% python3 -q
>>> import numpy as np
>>> np.set_printoptions(precision=1, suppress=True, linewidth=160, sign=" ")
>>> u = np.array([0, 3, 0]) + 0.5
>>> feats = np.outer(u, u) / (u @ u)
>>> print(feats.round(1) + 0)
[[ 0.   0.1  0. ]
 [ 0.1  1.   0.1]
 [ 0.   0.1  0. ]]
>>> evals, evecs = np.linalg.eigh(feats)
>>> print(np.round(evecs.T @ evecs, 1) + 0)
[[ 1.  0.  0.]
 [ 0.  1.  0.]
 [ 0.  0.  1.]]
>>> print(np.abs(evecs[:, -1]).round(6).argmax())
1
>>> print(np.unique(evals.round(6) + 0, return_counts=True)[1])
[ 2  1]
>>> print(np.linalg.eigvalsh(feats + 4 * np.eye(3)))
[ 4.  4.  5.]
>>> print(round(float(evals.sum()), 1), np.trace(feats))
1.0 1.0
>>> print(np.round(evecs @ np.diag(evals) @ evecs.T, 1) + 0)
[[ 0.   0.1  0. ]
 [ 0.1  1.   0.1]
 [ 0.   0.1  0. ]]
>>> print(np.round(np.linalg.svd(feats, compute_uv=False), 1) + 0)
[ 1.  0.  0.]
>>> print(np.argsort(-np.linalg.norm(feats, axis=0).round(6), kind="stable")[:3])
[ 1  0  2]
>>> u = np.array([-1, -1, -1])
>>> print(np.round(np.cross(feats[1, :3], feats[2, :3]), 1) + 0)
[ 0.  0.  0.]
>>> print(np.allclose(feats, feats.T))
True
>>> print(np.round(np.linalg.det(feats), 1))
0.0
>>> print(np.round(np.sort(np.abs(np.linalg.eigvals(feats))), 1) + 0)
[ 0.  0.  1.]
>>> print(np.round(np.abs(np.linalg.eigvals(feats)).max(), 1))
1.0
>>> rng = np.random.default_rng(458)
>>> idx = rng.permutation(3)
>>> print(idx)
[ 0  2  1]
>>> other = feats[idx][:, idx]
>>> print(np.round(np.sort(np.abs(np.linalg.eigvals(other))), 1) + 0)
[ 0.  0.  1.]
>>> K = np.array([[0, 3, 1, 3, 1, 0, 2],
...     [3, 0, 3, 1, 3, 1, 0],
...     [1, 3, 0, 3, 1, 3, 1],
...     [3, 1, 3, 0, 3, 1, 3],
...     [1, 3, 1, 3, 0, 3, 1],
...     [0, 1, 3, 1, 3, 0, 3],
...     [2, 0, 1, 3, 1, 3, 0]])
>>> print(K)
[[ 0  3  1  3  1  0  2]
 [ 3  0  3  1  3  1  0]
 [ 1  3  0  3  1  3  1]
 [ 3  1  3  0  3  1  3]
 [ 1  3  1  3  0  3  1]
 [ 0  1  3  1  3  0  3]
 [ 2  0  1  3  1  3  0]]
>>> print(np.trace(K))
0
>>> print(round(float(np.abs(np.linalg.eigvals(K)).max()), 1))
11.6
>>> print(np.round(np.linalg.det(K), 1))
1036.0
>>> print(np.allclose(K, K.T))
True
>>> print((K + K.T) / 2)
[[ 0.  3.  1.  3.  1.  0.  2.]
 [ 3.  0.  3.  1.  3.  1.  0.]
 [ 1.  3.  0.  3.  1.  3.  1.]
 [ 3.  1.  3.  0.  3.  1.  3.]
 [ 1.  3.  1.  3.  0.  3.  1.]
 [ 0.  1.  3.  1.  3.  0.  3.]
 [ 2.  0.  1.  3.  1.  3.  0.]]
>>> print(np.linalg.matrix_power(K, 4))
[[ 2209  1941  2523  2481  2523  2148  1959]
 [ 1941  2679  2271  3173  2271  2498  2148]
 [ 2523  2271  3136  2757  3135  2271  2523]
 [ 2481  3173  2757  3912  2757  3173  2481]
 [ 2523  2271  3135  2757  3136  2271  2523]
 [ 2148  2498  2271  3173  2271  2679  1941]
 [ 1959  2148  2523  2481  2523  1941  2209]]
